>>> import numpy as np
>>> np.set_printoptions(suppress=True, linewidth=160)
>>> E = np.load("layer19.npy")
>>> print(E)
[[-10.374   5.374   6.687   4.     -6.717  -5.   ]
 [ -1.8    -3.2     2.4     4.      3.999  -5.   ]
 [ -7.781   2.781   5.391   4.     -3.476  -5.   ]
 [ -2.092  -2.908   2.546   4.      3.635  -5.   ]
 [ -6.38    1.38    4.69    4.     -1.725  -5.   ]
 [ -5.068   0.068   4.034   4.     -0.085  -5.   ]
 [-14.172   9.172   8.586   4.    -11.465  -5.   ]
 [-10.007   5.007   6.503   4.     -6.258  -5.   ]
 [ -9.483   4.483   6.241   4.     -5.604  -5.   ]
 [ -4.038  -0.962   3.519   4.      1.203  -5.   ]
 [ -7.722   2.722   5.361   4.     -3.403  -5.   ]
 [ -5.047   0.047   4.023   4.     -0.059  -5.   ]
 [ -5.65    0.65    4.325   4.     -0.813  -5.   ]
 [ -2.694  -2.306   2.847   4.      2.883  -5.   ]
 [ -3.353  -1.647   3.177   4.      2.058  -5.   ]
 [ -2.032  -2.968   2.516   4.      3.71   -5.   ]
 [ -5.53    0.53    4.265   4.     -0.663  -5.   ]
 [ -2.493  -2.507   2.747   4.      3.134  -5.   ]
 [ -3.598  -1.402   3.299   4.      1.753  -5.   ]
 [ -6.934   1.934   4.967   4.     -2.418  -5.   ]
 [ -4.254  -0.746   3.627   4.      0.933  -5.   ]
 [  1.513  -6.513   0.743   4.      8.142  -5.   ]
 [ -6.434   1.434   4.717   4.     -1.793  -5.   ]
 [ -3.165  -1.835   3.083   4.      2.293  -5.   ]
 [ -8.64    3.64    5.82    4.     -4.55   -5.   ]
 [ -8.616   3.616   5.808   4.     -4.52   -5.   ]
 [ -5.218   0.218   4.109   4.     -0.272  -5.   ]]
>>> x = np.array([1, 5, 2, -2, 0, -1])
>>> x @ E
Traceback (most recent call last):
  File "<python-input-5>", line 1, in <module>
    x @ E
    ~~^~~
ValueError: matmul: Input operand 1 has a mismatch in its core dimension 0, with gufunc signature (n?,k),(k,m?)->(n?,m?) (size 27 is different from 6)
>>> print(np.sign((E @ x).round(6)))
[ 1. -1.  1. -1.  1.  1.  1.  1.  1. -1.  1.  1.  1. -1. -1. -1.  1. -1. -1.  1. -1. -1.  1. -1.  1.  1.  1.]
>>> print(np.linalg.norm(E @ x) <= np.linalg.norm(E, 2) * np.linalg.norm(x) + 1e-9)
True
>>> print([round(float(x), 3) for x in np.linalg.svd(E, compute_uv=False)[:3]])
[53.462, 26.855, 0.002]
>>> print(round(float(np.linalg.norm(E, 2) / np.linalg.norm(E)), 3))
0.894
>>> print(np.argsort(-np.linalg.norm(E, axis=0).round(6), kind="stable")[:3])
[0 5 2]
>>> gram = E.T @ E
>>> print(np.linalg.matrix_rank(gram))
4
>>> print(np.round(np.linalg.svd(E, compute_uv=False) ** 2, 3) + 0)
[2858.192  721.2      0.       0.       0.       0.   ]
>>> print(np.round(np.linalg.eigvalsh(gram)[::-1], 3) + 0)
[2858.192  721.2      0.       0.       0.       0.   ]
>>> print(np.allclose(gram, gram.T))
True
>>> print(round(float(np.trace(gram)), 3), round(float((E ** 2).sum()), 3))
3579.392 3579.392
>>> print((E @ E.T).shape)
(27, 27)
>>> W0 = np.load("test1.npy")
>>> print(W0)
[[-1.  0.  0.  0.]
 [ 0. -1.  0.  0.]
 [ 0.  0. -1. -2.]
 [ 0.  0. -2. -1.]]
>>> x = np.array([1, 2, 3, 0])
>>> target = W0 @ x
>>> beta, lr = np.zeros(4), 1 / np.linalg.norm(W0, 2) ** 2
>>> for i in range(6):
...     beta -= lr * W0.T @ (W0 @ beta - target)
...     if i % 2 == 0: print(i, round(np.linalg.norm(W0 @ beta - target), 3))
... 
0 2.74
2 2.165
4 1.71
>>> print(round(float(np.linalg.cond(W0)), 3))
3.0
>>> vals, V = np.linalg.eig(W0)
>>> print(vals.round(3))
[ 1. -3. -1. -1.]
>>> print(np.round(np.sort(np.linalg.eigvals(np.linalg.inv(W0))), 3))
[-1.    -1.    -0.333  1.   ]
>>> print(np.round(W0 @ V[:, 0] - vals[0] * V[:, 0], 3) + 0)
[0. 0. 0. 0.]
>>> mat = np.array([[8, 5], [5, 8]])
>>> f = np.array([-1, 1, -1])
>>> print(np.polyval(f, mat[1]))
[-21 -57]
>>> print(np.correlate(mat[1], mat[0], "full"))
[25 80 64]
>>> rng = np.random.default_rng(705)
>>> lab = rng.permutation(2)
>>> print(lab)
[0 1]
>>> Y = mat[lab][:, lab]
>>> print(np.diag(Y))
[8 8]
>>> print(np.round(np.linalg.det(Y), 3), round(np.linalg.det(mat[lab]), 3))
39.0 39.0
>>> print(Y)
[[8 5]
 [5 8]]
>>> print(np.allclose(Y, mat))
True
>>> t = np.deg2rad(60)
>>> feats = np.eye(4)
>>> feats[np.ix_([3, 0], [3, 0])] = [[np.cos(t), -np.sin(t)], [np.sin(t), np.cos(t)]]
>>> print(feats.round(3))
[[ 0.5    0.     0.     0.866]
 [ 0.     1.     0.     0.   ]
 [ 0.     0.     1.     0.   ]
 [-0.866  0.     0.     0.5  ]]
>>> O, Rm = np.linalg.qr(feats)
>>> print(np.allclose(Rm.T @ Rm, feats.T @ feats))
True
>>> print(abs(Rm[0, 0]), np.round(np.linalg.norm(feats[:, 0]), 3))
1.0 1.0
>>> print(np.round(O.T @ O, 3) + 0)
[[1. 0. 0. 0.]
 [0. 1. 0. 0.]
 [0. 0. 1. 0.]
 [0. 0. 0. 1.]]
>>> print(O.shape, Rm.shape)
(4, 4) (4, 4)
>>> print(round(np.linalg.det(feats.T), 3))
1.0
>>> print(np.poly(feats))
[ 1. -3.  4. -3.  1.]
>>> print(round(float(np.linalg.eigvals(feats).sum().real), 3))
3.0
>>> print(np.einsum("ii->", feats))
3.0
>>> print(np.round(np.kron(np.eye(2, dtype=int), feats), 3))
[[ 0.5    0.     0.     0.866  0.     0.     0.     0.   ]
 [ 0.     1.     0.     0.     0.     0.     0.     0.   ]
 [ 0.     0.     1.     0.     0.     0.     0.     0.   ]
 [-0.866  0.     0.     0.5   -0.     0.     0.     0.   ]
 [ 0.     0.     0.     0.     0.5    0.     0.     0.866]
 [ 0.     0.     0.     0.     0.     1.     0.     0.   ]
 [ 0.     0.     0.     0.     0.     0.     1.     0.   ]
 [-0.     0.     0.     0.    -0.866  0.     0.     0.5  ]]
>>> print(np.round(np.linalg.eigvals(feats), 3))
[0.5+0.866j 0.5-0.866j 1. +0.j    1. +0.j   ]
>>> print(round(float(np.linalg.det(2 * feats)), 3), np.round(np.linalg.det(feats), 3))
16.0 1.0
>>> gram = feats.T @ feats
>>> print(np.allclose(gram, gram.T))
True
>>> print(np.trace(gram), (feats ** 2).sum())
4.0 4.0
>>> print(gram.round(3) + 0)
[[1. 0. 0. 0.]
 [0. 1. 0. 0.]
 [0. 0. 1. 0.]
 [0. 0. 0. 1.]]
>>> print(np.round(np.linalg.svd(feats, compute_uv=False) ** 2, 3))
[1. 1. 1. 1.]
>>> A = np.cumsum(np.array([[-2, 8, -4, 3, 3],
...     [6, 5, 5, -3, -8],
...     [-7, 2, -6, 2, -6],
...     [-7, -2, -8, 2, -7],
...     [-4, 7, -9, -3, 6],
...     [7, 3, -3, -4, 0],
...     [4, 3, 0, -2, 6],
...     [4, 4, 2, -8, -8],
...     [-1, 9, 1, 6, 6],
...     [6, 9, 7, 5, 9],
...     [-8, -6, 9, 4, 1],
...     [-2, 1, -3, -2, 6],
...     [3, 3, -8, 6, -4]]), axis=0)
>>> print(A)
[[ -2   8  -4   3   3]
 [  4  13   1   0  -5]
 [ -3  15  -5   2 -11]
 [-10  13 -13   4 -18]
 [-14  20 -22   1 -12]
 [ -7  23 -25  -3 -12]
 [ -3  26 -25  -5  -6]
 [  1  30 -23 -13 -14]
 [  0  39 -22  -7  -8]
 [  6  48 -15  -2   1]
 [ -2  42  -6   2   2]
 [ -4  43  -9   0   8]
 [ -1  46 -17   6   4]]
>>> W2 = A[[0, 6]].astype(float)
>>> for _ in range(3):
...     lab = np.linalg.norm(A[:, None] - W2, axis=-1).argmin(axis=1)
...     W2 = np.array([A[lab == j].mean(axis=0) for j in range(2)])
... 
>>> print(lab)
[0 0 0 0 1 1 1 1 1 1 1 1 1]
>>> print(np.round(W2[1] - W2[0], 3))
[  0.083  22.972 -12.972  -4.583   3.639]
>>> print(np.abs(W2[1] - W2[0]).argmax())
1
>>> D = np.linalg.norm(A[:, None] - A[None], axis=-1)
>>> print((D + 1e9 * np.eye(13)).round(6).argmin(axis=1))
[ 1  2  1  2  5  6  5  8  7 12 11 10  9]
>>> print(np.flatnonzero(D[0] < D.mean() / 2))
[0]
>>> print(D.shape)
(13, 13)
>>> print(D[0].round(3))
[ 0.    12.61  15.748 24.739 29.    30.854 30.183 37.403 38.859 42.591 34.088 35.889 40.299]
>>> print(np.linalg.matrix_rank(D ** 2))
7
